In [1]: import numpy as np

In [2]: from numpy import linalg as LA

In [3]: np.set_printoptions(precision=2, suppress=True, linewidth=100, legacy="1.25")

In [4]: F = np.array([[-3.0, 1.0, 0.0, 0.0, 0.0, 0.0],
   ...:     [0.0, -3.0, 1.0, 0.0, 0.0, 0.0],
   ...:     [0.0, 0.0, -3.0, 1.0, 0.0, 0.0],
   ...:     [0.0, 0.0, 0.0, -3.0, 1.0, 0.0],
   ...:     [0.0, 0.0, 0.0, 0.0, -3.0, 1.0],
   ...:     [0.0, 0.0, 0.0, 0.0, 0.0, -3.0]])

In [5]: np.sort(LA.eigvals(F))
Out[5]: array([-3., -3., -3., -3., -3., -3.])

In [6]: O, vecs = LA.qr(F[:, :2])[0], LA.qr(F[:, 2:])[0]

In [7]: sv = LA.svd(O.T @ vecs, compute_uv=False)

In [8]: np.round(LA.norm(O @ O.T - vecs @ vecs.T, 2), 2)
Out[8]: 1.0

In [9]: np.degrees(np.arccos(sv.clip(0, 1)))
Out[9]: array([70.53, 90.  ])

In [10]: (sv > 0.9).sum()
Out[10]: 0

In [11]: u = np.array([3, -3, -2])

In [12]: np.convolve(F[0], u)
Out[12]: array([-9., 12.,  3., -2.,  0.,  0.,  0.,  0.])

In [13]: np.correlate(F[0], F[5], "full")
Out[13]: array([ 9., -3.,  0.,  0.,  0.,  0.,  0.,  0.,  0.,  0.,  0.])

In [14]: np.cross(F[0, :3], F[5, :3])
Out[14]: array([ 0.,  0., -0.])

In [15]: np.array([np.convolve(row, u, "same") for row in F])
Out[15]: 
array([[12.,  3., -2.,  0.,  0.,  0.],
       [-9., 12.,  3., -2.,  0.,  0.],
       [ 0., -9., 12.,  3., -2.,  0.],
       [ 0.,  0., -9., 12.,  3., -2.],
       [ 0.,  0.,  0., -9., 12.,  3.],
       [ 0.,  0.,  0.,  0., -9.,  9.]])

In [16]: B = F / LA.norm(F, axis=1, keepdims=True)

In [17]: gram = B @ B.T

In [18]: (np.abs(gram) > 0.9).astype(int)
Out[18]: 
array([[1, 0, 0, 0, 0, 0],
       [0, 1, 0, 0, 0, 0],
       [0, 0, 1, 0, 0, 0],
       [0, 0, 0, 1, 0, 0],
       [0, 0, 0, 0, 1, 0],
       [0, 0, 0, 0, 0, 1]])

In [19]: np.argwhere(np.triu(np.abs(gram) > 0.95, 1))
Out[19]: array([], shape=(0, 2), dtype=int64)

In [20]: (gram - 2 * np.eye(6)).round(6).argmax(axis=1)
Out[20]: array([2, 3, 0, 0, 0, 0])

In [21]: LA.norm(B, axis=1)
Out[21]: array([1., 1., 1., 1., 1., 1.])

In [22]: np.degrees(np.arccos(np.clip(gram[0, 5], -1, 1)))
Out[22]: 90.0

In [23]: feats = np.cumsum(np.array([[-1, -2, -1, 1, -1],
    ...:     [-1, 0, 0, -1, 1],
    ...:     [2, 0, -3, 1, -3],
    ...:     [-2, 3, 0, -1, 2],
    ...:     [0, -1, 3, 0, 2],
    ...:     [1, -2, 1, 0, 3],
    ...:     [-2, -1, 0, -2, -2],
    ...:     [-2, 3, -2, 3, 2],
    ...:     [1, -2, 1, -2, 0],
    ...:     [1, 2, -1, 1, 3],
    ...:     [-1, 0, 2, -1, 3],
    ...:     [0, -3, -1, -2, 3],
    ...:     [-3, -3, 1, -2, -2],
    ...:     [-3, -2, 1, -3, -3],
    ...:     [3, -1, 0, 2, 3],
    ...:     [3, 3, 3, -1, 2],
    ...:     [0, -1, -3, -3, -2],
    ...:     [3, -2, 3, -3, -3],
    ...:     [2, -1, 0, -1, -2],
    ...:     [1, 1, 2, -1, 3],
    ...:     [0, 0, -1, -1, -3],
    ...:     [-2, 3, -1, -3, 2],
    ...:     [3, -1, -1, -3, -2],
    ...:     [0, 2, -3, 3, 1],
    ...:     [0, 2, 3, -1, -3],
    ...:     [-1, -1, 2, -1, -3]]), axis=0)

In [24]: feats
Out[24]: 
array([[ -1,  -2,  -1,   1,  -1],
       [ -2,  -2,  -1,   0,   0],
       [  0,  -2,  -4,   1,  -3],
       [ -2,   1,  -4,   0,  -1],
       [ -2,   0,  -1,   0,   1],
       [ -1,  -2,   0,   0,   4],
       [ -3,  -3,   0,  -2,   2],
       [ -5,   0,  -2,   1,   4],
       [ -4,  -2,  -1,  -1,   4],
       [ -3,   0,  -2,   0,   7],
       [ -4,   0,   0,  -1,  10],
       [ -4,  -3,  -1,  -3,  13],
       [ -7,  -6,   0,  -5,  11],
       [-10,  -8,   1,  -8,   8],
       [ -7,  -9,   1,  -6,  11],
       [ -4,  -6,   4,  -7,  13],
       [ -4,  -7,   1, -10,  11],
       [ -1,  -9,   4, -13,   8],
       [  1, -10,   4, -14,   6],
       [  2,  -9,   6, -15,   9],
       [  2,  -9,   5, -16,   6],
       [  0,  -6,   4, -19,   8],
       [  3,  -7,   3, -22,   6],
       [  3,  -5,   0, -19,   7],
       [  3,  -3,   3, -20,   4],
       [  2,  -4,   5, -21,   1]])

In [25]: x = np.array([5, 2, 0, 6, 5])

In [26]: target = feats @ x

In [27]: np.round(LA.pinv(feats) @ feats, 2) + 0
Out[27]: 
array([[1., 0., 0., 0., 0.],
       [0., 1., 0., 0., 0.],
       [0., 0., 1., 0., 0.],
       [0., 0., 0., 1., 0.],
       [0., 0., 0., 0., 1.]])

In [28]: rng = np.random.default_rng(55)

In [29]: target = target + 0.1 * rng.normal(size=26)

In [30]: target
Out[30]: 
array([  -7.92,  -14.3 ,  -13.03,  -12.86,   -5.12,   11.01,  -22.85,    0.88,   -9.92,   20.19,
         24.04,   21.16,  -22.01,  -74.04,  -33.95,   -9.14,  -38.89,  -61.  ,  -69.13,  -52.89,
        -73.93,  -86.03, -101.06,  -73.96,  -91.16, -119.12])

In [31]: coef, *_ = LA.lstsq(feats, target)

In [32]: [round(float(LA.norm(LA.solve(feats.T @ feats + lam * np.eye(5), feats.T @ target))), 2) for lam in (0, 1, 10, 100)]
Out[32]: [9.51, 9.43, 8.81, 6.05]

In [33]: np.round(feats.T @ (target - feats @ coef), 2) + 0
Out[33]: array([0., 0., 0., 0., 0.])

In [34]: np.round(LA.norm(target - feats @ coef), 2)
Out[34]: 0.53

In [35]: Xc = feats - feats.mean(axis=0)

In [36]: vecs = LA.svd(Xc)[2][:2]

In [37]: B = Xc - Xc @ vecs.T @ vecs

In [38]: np.round(np.cov(Xc @ vecs.T, rowvar=False), 2) + 0
Out[38]: 
array([[83.16,  0.  ],
       [ 0.  , 24.77]])

In [39]: np.round(LA.norm(B) / LA.norm(Xc), 2)
Out[39]: 0.29

In [40]: z = rng.permutation(5)

In [41]: B = feats[:, z] * rng.choice([-1, 1], 5)

In [42]: B
Out[42]: 
array([[ -1,   1,  -1,  -2,   1],
       [ -1,   0,   0,  -2,   2],
       [ -4,   3,  -1,  -2,   0],
       [ -4,   1,   0,   1,   2],
       [ -1,  -1,   0,   0,   2],
       [  0,  -4,   0,  -2,   1],
       [  0,  -2,   2,  -3,   3],
       [ -2,  -4,  -1,   0,   5],
       [ -1,  -4,   1,  -2,   4],
       [ -2,  -7,   0,   0,   3],
       [  0, -10,   1,   0,   4],
       [ -1, -13,   3,  -3,   4],
       [  0, -11,   5,  -6,   7],
       [  1,  -8,   8,  -8,  10],
       [  1, -11,   6,  -9,   7],
       [  4, -13,   7,  -6,   4],
       [  1, -11,  10,  -7,   4],
       [  4,  -8,  13,  -9,   1],
       [  4,  -6,  14, -10,  -1],
       [  6,  -9,  15,  -9,  -2],
       [  5,  -6,  16,  -9,  -2],
       [  4,  -8,  19,  -6,   0],
       [  3,  -6,  22,  -7,  -3],
       [  0,  -7,  19,  -5,  -3],
       [  3,  -4,  20,  -3,  -3],
       [  5,  -1,  21,  -4,  -2]])

In [43]: Uu, _, vt = LA.svd(feats.T @ B)

In [44]: z
Out[44]: array([2, 4, 3, 1, 0])
